In [1]: import numpy as np

In [2]: from numpy import linalg as LA

In [3]: np.set_printoptions(suppress=True, linewidth=160)

In [4]: arr = np.load("a.npy")

In [5]: arr.round(2)
Out[5]: 
array([[0.5 , 0.5 , 0.  , 0.  ],
       [0.  , 1.  , 0.  , 0.  ],
       [0.33, 0.  , 0.67, 0.  ],
       [0.33, 0.33, 0.  , 0.33]])

In [6]: # a transition matrix

In [7]: rng = np.random.default_rng(1895)

In [8]: out = arr + rng.integers(-2, 3, (4, 3)) @ rng.integers(-2, 3, (3, 4))

In [9]: out.round(2)
Out[9]: 
array([[-7.5 , -1.5 , -1.  ,  2.  ],
       [-2.  , -1.  ,  0.  ,  0.  ],
       [ 0.33,  1.  ,  0.67,  1.  ],
       [ 2.33,  1.33, -2.  , -8.67]])

In [10]: out - arr
Out[10]: 
array([[-8., -2., -1.,  2.],
       [-2., -2.,  0.,  0.],
       [ 0.,  1.,  0.,  1.],
       [ 2.,  1., -2., -9.]])

In [11]: np.round(LA.matrix_power(arr, 100), 2) + 0
Out[11]: 
array([[0., 1., 0., 0.],
       [0., 1., 0., 0.],
       [0., 1., 0., 0.],
       [0., 1., 0., 0.]])

In [12]: np.round(np.sort(np.abs(LA.eigvals(arr)))[::-1], 2)
Out[12]: array([1.  , 0.67, 0.5 , 0.33])

In [13]: pr = np.eye(4)[0]

In [14]: for _ in range(6):
    ...:     pr = pr @ arr
    ...:     print(pr.round(2))
    ...: 
[0.5 0.5 0.  0. ]
[0.25 0.75 0.   0.  ]
[0.12 0.88 0.   0.  ]
[0.06 0.94 0.   0.  ]
[0.03 0.97 0.   0.  ]
[0.02 0.98 0.   0.  ]

In [15]: np.round(np.poly(arr), 2)
Out[15]: array([ 1.  , -2.5 ,  2.22, -0.83,  0.11])

In [16]: round(LA.det(arr.T), 2)
Out[16]: np.float64(0.11)

In [17]: np.round(LA.det(arr[::-1]), 2)
Out[17]: np.float64(0.11)

In [18]: round(LA.det(2 * arr), 2), np.round(LA.det(arr), 2)
Out[18]: (np.float64(1.78), np.float64(0.11))

In [19]: np.round(LA.eigvals(arr), 2)
Out[19]: array([0.67, 0.33, 0.5 , 1.  ])

In [20]: q, _ = LA.qr(np.array([[-0.7], [-0.1], [0.2]]))

In [21]: X = q @ q.T

In [22]: X.round(2)
Out[22]: 
array([[ 0.91,  0.13, -0.26],
       [ 0.13,  0.02, -0.04],
       [-0.26, -0.04,  0.07]])

In [23]: # looks like rank 1

In [24]: out = np.array([[3, -3], [-1, -2]])

In [25]: cent = np.kron(out, X)

In [26]: round(float(LA.norm(cent, 2)), 2), round(LA.norm(out, 2) * LA.norm(X, 2), 2)
Out[26]: (4.32, np.float64(4.32))

In [27]: out = X / LA.norm(X, axis=1, keepdims=True)

In [28]: G = out @ out.T

In [29]: G.round(2)
Out[29]: 
array([[ 1.,  1., -1.],
       [ 1.,  1., -1.],
       [-1., -1.,  1.]])

In [30]: (np.abs(G) > 0.9).astype(int)
Out[30]: 
array([[1, 1, 1],
       [1, 1, 1],
       [1, 1, 1]])

In [31]: np.argwhere(np.triu(np.abs(G) > 0.95, 1))
Out[31]: 
array([[0, 1],
       [0, 2],
       [1, 2]])
